% python3 -q
>>> import numpy as np
>>> import numpy.linalg as la
>>> np.set_printoptions(suppress=True, linewidth=140)
>>> rnd = lambda a: np.round(a, 1) + 0
>>> K = np.load("mat.npy")
>>> K
array([[-4, -1,  3, -3, -2,  1],
       [-1, -4, -3, -5, -3, -1],
       [ 3, -3,  0,  1,  4,  1],
       [-3, -5,  1,  6,  6,  2],
       [-2, -3,  4,  6, -4,  2],
       [ 1, -1,  1,  2,  2,  6]])
>>> # equal to its transpose
>>> A2 = np.array([[0, 5], [4, -4], [-5, 5], [3, -1], [-5, 3], [5, 3]])
>>> la.matrix_rank(np.vstack([K, A2.T]))
np.int64(6)
>>> np.einsum("ij->j", K)
array([ -6, -17,   6,   7,   3,  11])
>>> A2.T @ K.T
array([[-13,  -6, -24, -27,  16,  17],
       [ -1, -11,  41,  28,  10,  36]])
>>> np.einsum("ik,kj->ij", K, A2)
array([[-13,  -1],
       [ -6, -11],
       [-24,  41],
       [-27,  28],
       [ 16,  10],
       [ 17,  36]])
>>> np.allclose(K @ K.T, K.T @ K)
True
>>> K @ K
array([[ 40,  19, -19,  -8,  15,  -4],
       [ 19,  61,  -9, -30, -18, -22],
       [-19,  -9,  36,  38,  -5,  22],
       [ -8, -30,  38, 111,  41,  39],
       [ 15, -18,  -5,  41,  85,  21],
       [ -4, -22,  22,  39,  21,  47]])
>>> np.allclose(K, K.T)
True
>>> np.trace(K)
np.int64(0)
>>> rnd(np.abs(la.eigvals(K)).max())
np.float64(13.5)
>>> (K + K.T) / 2
array([[-4., -1.,  3., -3., -2.,  1.],
       [-1., -4., -3., -5., -3., -1.],
       [ 3., -3.,  0.,  1.,  4.,  1.],
       [-3., -5.,  1.,  6.,  6.,  2.],
       [-2., -3.,  4.,  6., -4.,  2.],
       [ 1., -1.,  1.,  2.,  2.,  6.]])
>>> la.matrix_power(K, 4)
array([[ 2627,  2148, -2082, -2041,  1216, -1181],
       [ 2148,  5871, -2768, -7250, -3990, -4198],
       [-2082, -2768,  3691,  6661,  1292,  3477],
       [-2041, -7250,  6661, 17931,  9085,  8551],
       [ 1216, -3990,  1292,  9085,  9921,  4597],
       [-1181, -4198,  3477,  8551,  4597,  5155]])
>>> rnd(np.sort(np.abs(la.eigvals(K))))
array([ 2.5,  4.8,  5.3,  7.3,  9.3, 13.5])
>>> rnd(la.det(K))
np.float64(-57744.0)
>>> evals, evecs = la.eigh(K)
>>> vec = np.array([-1, -2, -3, 3, -2, 2])
>>> vec @ K @ vec
np.int64(24)
>>> np.abs(K).sum(axis=1).max(), rnd(np.abs(evals).max())
(np.int64(23), np.float64(13.5))
>>> evals, evecs = la.eigh(K)
>>> rnd(la.svd(K, compute_uv=False))
array([13.5,  9.3,  7.3,  5.3,  4.8,  2.5])
>>> np.unique(evals.round(6) + 0, return_counts=True)[1]
array([1, 1, 1, 1, 1, 1])
>>> rnd(evecs @ np.diag(evals) @ evecs.T)
array([[-4., -1.,  3., -3., -2.,  1.],
       [-1., -4., -3., -5., -3., -1.],
       [ 3., -3.,  0.,  1.,  4.,  1.],
       [-3., -5.,  1.,  6.,  6.,  2.],
       [-2., -3.,  4.,  6., -4.,  2.],
       [ 1., -1.,  1.,  2.,  2.,  6.]])
>>> rnd(evals.sum()), np.trace(K)
(np.float64(0.0), np.int64(0))
>>> rnd(evals)
array([-9.3, -7.3, -4.8,  2.5,  5.3, 13.5])
>>> np.all(la.eigvalsh(K) > 0)
np.False_
>>> [round(float(la.det(K[:i, :i])), 2) + 0 for i in range(1, 7)]
[-4.0, 15.0, 90.0, 1041.0, -11248.0, -57744.0]
>>> X = np.load("m.npy")
>>> X
array([[-4, -6,  3, -3, -6, -4],
       [-4, -6,  3, -3, -6, -4],
       [-1, -3,  6,  0, -3, -1],
       [ 0, -2,  7,  1, -2,  0],
       [-2, -4,  5, -1, -4, -2],
       [ 0, -2,  7,  1, -2,  0],
       [-3, -5,  4, -2, -5, -3],
       [-3, -5,  4, -2, -5, -3],
       [-1, -3,  6,  0, -3, -1]])
>>> A2 = K[0, 0] * K[1:] - np.outer(K[1:, 0], K[0])
>>> A2
array([[  0,  15,  15,  17,  10,   5],
       [  0,  15,  -9,   5, -10,  -7],
       [  0,  17,   5, -33, -30,  -5],
       [  0,  10, -10, -30,  12,  -6],
       [  0,   5,  -7,  -5,  -6, -25]])
>>> np.flatnonzero(~A2.round(6).any(axis=1))
array([], dtype=int64)
>>> def softmax(z):
...     e = np.exp(z - z.max(axis=-1, keepdims=True))
...     return e / e.sum(axis=-1, keepdims=True)
... 
>>> rnd(softmax(X[7]))
array([0., 0., 1., 0., 0., 0.])
>>> S = X @ X.T / np.sqrt(6)
>>> rnd(softmax(S)[7] @ X)
array([-4., -6.,  3., -3., -6., -4.])
>>> U, sig, Vh = la.svd(X)
>>> np.argmax(sig[:-1] / (sig[1:] + 1e-6)) + 1
np.int64(2)
>>> A2 = U[:, :2] @ np.diag(sig[:2]) @ Vh[:2]
>>> rnd(la.norm(X - A2) / la.norm(X))
np.float64(0.0)
>>> rnd(A2)
array([[-4., -6.,  3., -3., -6., -4.],
       [-4., -6.,  3., -3., -6., -4.],
       [-1., -3.,  6.,  0., -3., -1.],
       [ 0., -2.,  7.,  1., -2.,  0.],
       [-2., -4.,  5., -1., -4., -2.],
       [ 0., -2.,  7.,  1., -2.,  0.],
       [-3., -5.,  4., -2., -5., -3.],
       [-3., -5.,  4., -2., -5., -3.],
       [-1., -3.,  6.,  0., -3., -1.]])
>>> la.matrix_rank(X, rtol=0.05)
np.int64(2)
>>> rnd(np.abs(X - A2).max())
np.float64(0.0)
>>> rnd(la.norm(X - A2, 2)), rnd(sig[2])
(np.float64(0.0), np.float64(0.0))
>>> E = np.array([[0.0, 3.0, -2.0, 0.0, -5.0, 2.0],
...     [3.0, 0.0, 0.0, 0.0, 0.0, 0.0],
...     [-2.0, 0.0, 0.0, 0.0, 0.0, 0.0],
...     [0.0, 0.0, 0.0, 0.0, 0.0, 0.0],
...     [-5.0, 0.0, 0.0, 0.0, 0.0, 0.0],
...     [2.0, 0.0, 0.0, 0.0, 0.0, 0.0]])
>>> r = la.matrix_rank(E)
>>> r
np.int64(2)
>>> N = la.svd(E)[2][r:].T
>>> rnd(E @ N)
array([[0., 0., 0., 0.],
       [0., 0., 0., 0.],
       [0., 0., 0., 0.],
       [0., 0., 0., 0.],
       [0., 0., 0., 0.],
       [0., 0., 0., 0.]])
>>> N.shape
(6, 4)
>>> [int(la.matrix_rank(np.delete(E, i, axis=0))) for i in range(6)]
[1, 2, 2, 2, 2, 2]
>>> gram = E.T @ E
>>> la.matrix_rank(gram)
np.int64(2)
>>> rnd(la.svd(E, compute_uv=False) ** 2)
array([42., 42.,  0.,  0.,  0.,  0.])
>>> (E @ E.T).shape
(6, 6)
>>> rnd(la.eigvalsh(gram)[::-1])
array([42., 42.,  0.,  0.,  0.,  0.])
>>> A = np.loadtxt("data.csv", delimiter=",")
>>> A
array([[-1.6, -0.9, -2.9, -0.6,  0.4,  0.8,  0. , -0.5],
       [ 1.1, -2.1,  6.5, -1.2, -1.8,  0. ,  1.1,  1.4],
       [ 3. ,  0.6,  4.9, -1.9, -1.6,  0.9, -3.6, -4.6],
       [ 0.9,  0.8, -0.3, -1.7,  2. , -1.7,  0.8, -8.3],
       [ 0.4, -1.7, -0.9,  0.8,  2.9,  0.3, -0.4,  0. ],
       [-1. , -2.1,  3.4, -0.9, -0.8,  1.4,  0.6, -1.7],
       [-2.7, -5.2, -0.1, -2.5,  3.2,  1.2, -1.7, -1.5],
       [ 3.8, -1.3,  1.7, -2.5, -2.2, -2.3, -2.2,  3.2],
       [-1.4, -1.5,  4.9, -0.4,  7.1, -0.9, -1.2, -1.2],
       [ 0. ,  0.2,  2.5, -0.1,  0.8, -1.5,  0.1, -1.7],
       [-1.3, -4.4, -1.5,  1.1,  2.6,  2.4,  0.5, -1.3],
       [ 2.4, -3.3, -2.7, -1.2,  0.2,  2.3,  3.5, -4.8],
       [-3.4,  3.3,  2.5,  0.4,  4.3, -0.3,  0.3,  2.1],
       [-0.2, -1.9, -2.8, -1.8, -1.8,  1. ,  0.3,  2.4],
       [-1.9, -1.1,  2.4,  0.4,  1.7, -0.9, -1.3,  0.1],
       [ 1.8, -0.2, -2.7, -0.2, -1.3,  4.3, -1.8,  0.5],
       [ 1.1,  0.2, -4.3, -0.9, -2.7,  0.1,  0.6,  3. ],
       [-0.5,  2.3,  4.1,  1.8,  0.3,  0.2,  0. , -5.1]])
>>> blk = np.stack([A, 2 * A, A[::-1]])
>>> rnd(la.norm(blk, axis=(1, 2)))
array([28., 56., 28.])
>>> (blk @ A.T).shape
(3, 18, 18)
>>> t = np.radians(45)
>>> Rm = np.eye(8)
>>> Rm[7, 7] = Rm[5, 5] = np.cos(t)
>>> Rm[7, 5], Rm[5, 7] = -np.sin(t), np.sin(t)
>>> rnd(Rm)
array([[ 1. ,  0. ,  0. ,  0. ,  0. ,  0. ,  0. ,  0. ],
       [ 0. ,  1. ,  0. ,  0. ,  0. ,  0. ,  0. ,  0. ],
       [ 0. ,  0. ,  1. ,  0. ,  0. ,  0. ,  0. ,  0. ],
       [ 0. ,  0. ,  0. ,  1. ,  0. ,  0. ,  0. ,  0. ],
       [ 0. ,  0. ,  0. ,  0. ,  1. ,  0. ,  0. ,  0. ],
       [ 0. ,  0. ,  0. ,  0. ,  0. ,  0.7,  0. ,  0.7],
       [ 0. ,  0. ,  0. ,  0. ,  0. ,  0. ,  1. ,  0. ],
       [ 0. ,  0. ,  0. ,  0. ,  0. , -0.7,  0. ,  0.7]])
>>> A2 = A @ Rm.T
>>> rnd(A2)
array([[-1.6, -0.9, -2.9, -0.6,  0.4,  0.2,  0. , -0.9],
       [ 1.1, -2.1,  6.5, -1.2, -1.8,  1. ,  1.1,  1. ],
       [ 3. ,  0.6,  4.9, -1.9, -1.6, -2.6, -3.6, -3.9],
       [ 0.9,  0.8, -0.3, -1.7,  2. , -7.1,  0.8, -4.7],
       [ 0.4, -1.7, -0.9,  0.8,  2.9,  0.2, -0.4, -0.2],
       [-1. , -2.1,  3.4, -0.9, -0.8, -0.2,  0.6, -2.2],
       [-2.7, -5.2, -0.1, -2.5,  3.2, -0.2, -1.7, -1.9],
       [ 3.8, -1.3,  1.7, -2.5, -2.2,  0.6, -2.2,  3.9],
       [-1.4, -1.5,  4.9, -0.4,  7.1, -1.5, -1.2, -0.2],
       [ 0. ,  0.2,  2.5, -0.1,  0.8, -2.3,  0.1, -0.1],
       [-1.3, -4.4, -1.5,  1.1,  2.6,  0.8,  0.5, -2.6],
       [ 2.4, -3.3, -2.7, -1.2,  0.2, -1.8,  3.5, -5. ],
       [-3.4,  3.3,  2.5,  0.4,  4.3,  1.3,  0.3,  1.7],
       [-0.2, -1.9, -2.8, -1.8, -1.8,  2.4,  0.3,  1. ],
       [-1.9, -1.1,  2.4,  0.4,  1.7, -0.6, -1.3,  0.7],
       [ 1.8, -0.2, -2.7, -0.2, -1.3,  3.4, -1.8, -2.7],
       [ 1.1,  0.2, -4.3, -0.9, -2.7,  2.2,  0.6,  2.1],
       [-0.5,  2.3,  4.1,  1.8,  0.3, -3.5,  0. , -3.7]])
>>> rnd(np.abs(A2 - A).max(axis=0))
array([0. , 0. , 0. , 0. , 0. , 5.4, 0. , 3.6])
>>> np.allclose(la.norm(A, axis=1), la.norm(A2, axis=1))
True
>>> np.allclose(A @ A.T, A2 @ A2.T)
True
>>> vec = np.array([-1, -1, 1, 2, -2, 3, 1, 1])
>>> y = A @ vec
>>> b, lr = np.zeros(8), 1 / la.norm(A, 2) ** 2
>>> for i in range(150):
...     b -= lr * A.T @ (A @ b - y)
...     if i % 50 == 0: print(i, round(la.norm(A @ b - y), 1))
... 
0 24.6
50 0.2
100 0.0
>>> rnd(b)
array([-1., -1.,  1.,  2., -2.,  3.,  1.,  1.])
>>> gram = np.cov(A, rowvar=False)
>>> rnd(gram)
array([[ 3.9,  0.1, -0.4, -1. , -3.3,  0. , -0.3, -0.6],
       [ 0.1,  4.5,  1.6,  0.8, -0.3, -1.2, -0.4, -0.5],
       [-0.4,  1.6, 10.6,  0.3,  1.6, -2.2, -1.5, -1.6],
       [-1. ,  0.8,  0.3,  1.5,  1.1,  0.3,  0.4, -0.2],
       [-3.3, -0.3,  1.6,  1.1,  6.8, -0.7,  0. , -1.7],
       [ 0. , -1.2, -2.2,  0.3, -0.7,  2.6,  0.3, -0.1],
       [-0.3, -0.4, -1.5,  0.4,  0. ,  0.3,  2.4, -0.7],
       [-0.6, -0.5, -1.6, -0.2, -1.7, -0.1, -0.7,  9.7]])
>>> rnd(la.eigvalsh(gram)[::-1])
array([13.6,  9.3,  8.5,  4.4,  2.4,  2.1,  1.2,  0.6])
>>> np.argwhere(np.triu(np.abs(np.corrcoef(A.T)) > 0.8, 1))
array([], shape=(0, 2), dtype=int64)
>>> np.argsort(-A.std(axis=0).round(6), kind="stable")
array([2, 7, 4, 1, 0, 5, 6, 3])
>>> rnd(np.median(A, axis=0))
array([-0.1, -1.2,  0.8, -0.8,  0.4,  0.2,  0. , -0.8])
>>> rnd(np.corrcoef(A.T))
array([[ 1. ,  0. , -0.1, -0.4, -0.7,  0. , -0.1, -0.1],
       [ 0. ,  1. ,  0.2,  0.3, -0.1, -0.3, -0.1, -0.1],
       [-0.1,  0.2,  1. ,  0.1,  0.2, -0.4, -0.3, -0.2],
       [-0.4,  0.3,  0.1,  1. ,  0.4,  0.1,  0.2,  0. ],
       [-0.7, -0.1,  0.2,  0.4,  1. , -0.2,  0. , -0.2],
       [ 0. , -0.3, -0.4,  0.1, -0.2,  1. ,  0.1,  0. ],
       [-0.1, -0.1, -0.3,  0.2,  0. ,  0.1,  1. , -0.2],
       [-0.1, -0.1, -0.2,  0. , -0.2,  0. , -0.2,  1. ]])
>>> rnd(np.corrcoef(A[:, 5], A[:, 3])[0, 1])
np.float64(0.1)
>>> rnd(np.polyfit(A[:, 5], A[:, 3], 1))
array([ 0.1, -0.7])
>>> rnd(A.std(axis=0))
array([1.9, 2.1, 3.2, 1.2, 2.5, 1.6, 1.5, 3. ])
>>> J = np.load("run15.npy")
>>> rnd(J)
array([[ 0.3,  0. ,  0. ,  0. ,  1. ,  0. ,  0. ,  0. ,  0. ],
       [ 0. ,  1. ,  0. ,  0. ,  0. ,  0. ,  0. ,  0. ,  0. ],
       [ 0. ,  0. ,  1. ,  0. ,  0. ,  0. ,  0. ,  0. ,  0. ],
       [ 0. ,  0. ,  0. ,  1. ,  0. ,  0. ,  0. ,  0. ,  0. ],
       [-1. ,  0. ,  0. ,  0. ,  0.3,  0. ,  0. ,  0. ,  0. ],
       [ 0. ,  0. ,  0. ,  0. ,  0. ,  1. ,  0. ,  0. ,  0. ],
       [ 0. ,  0. ,  0. ,  0. ,  0. ,  0. ,  1. ,  0. ,  0. ],
       [ 0. ,  0. ,  0. ,  0. ,  0. ,  0. ,  0. ,  1. ,  0. ],
       [ 0. ,  0. ,  0. ,  0. ,  0. ,  0. ,  0. ,  0. ,  1. ]])
>>> # keeps lengths
>>> vec = np.array([1, 1, 1, 3, 1, 2, 2, 0, 0])
>>> rnd(np.sort(np.abs(np.degrees(np.angle(la.eigvals(J))))))
array([ 0.,  0.,  0.,  0.,  0.,  0.,  0., 72., 72.])
>>> rnd(J.T @ (J @ vec))
array([1., 1., 1., 3., 1., 2., 2., 0., 0.])
>>> [p for p in range(1, 25) if np.allclose(la.matrix_power(J, p), np.eye(9))]
[5, 10, 15, 20]
>>> rnd(np.abs(la.eigvals(J)))
array([1., 1., 1., 1., 1., 1., 1., 1., 1.])
>>> mat = np.load("test0.npy")
>>> mat
array([[5.9, 3.1, 9. ],
       [5.8, 2.8, 9. ],
       [5.9, 2.9, 9. ],
       [5.8, 2.8, 9.1],
       [6. , 3.1, 9. ],
       [6. , 3.1, 9.1],
       [5.8, 3.1, 9. ],
       [6. , 2.9, 9. ],
       [6. , 3.2, 9. ],
       [5.8, 3. , 8.9],
       [4.9, 9. , 6. ],
       [5. , 9. , 6.1],
       [5. , 9. , 6. ],
       [5. , 9.3, 5.9],
       [5.1, 8.8, 6.1],
       [5. , 9. , 5.9],
       [5.1, 8.9, 6. ],
       [4.9, 9.2, 6. ],
       [4.8, 9. , 6. ],
       [5.1, 8.9, 6.1]])
>>> np.argsort(-la.norm(mat, axis=0).round(6), kind="stable")[:3]
array([2, 1, 0])
>>> [round(float(x), 1) for x in la.svd(mat, compute_uv=False)[:3]]
[49.5, 15.1, 0.3]
>>> rnd(la.norm(mat, 2) / la.norm(mat))
np.float64(1.0)
>>> rnd(np.abs(la.svd(mat)[2][-1]))
array([0.8, 0.1, 0.5])
>>> la.matrix_rank(mat, rtol=0.1)
np.int64(2)
>>> la.cond(mat) > 100
np.True_
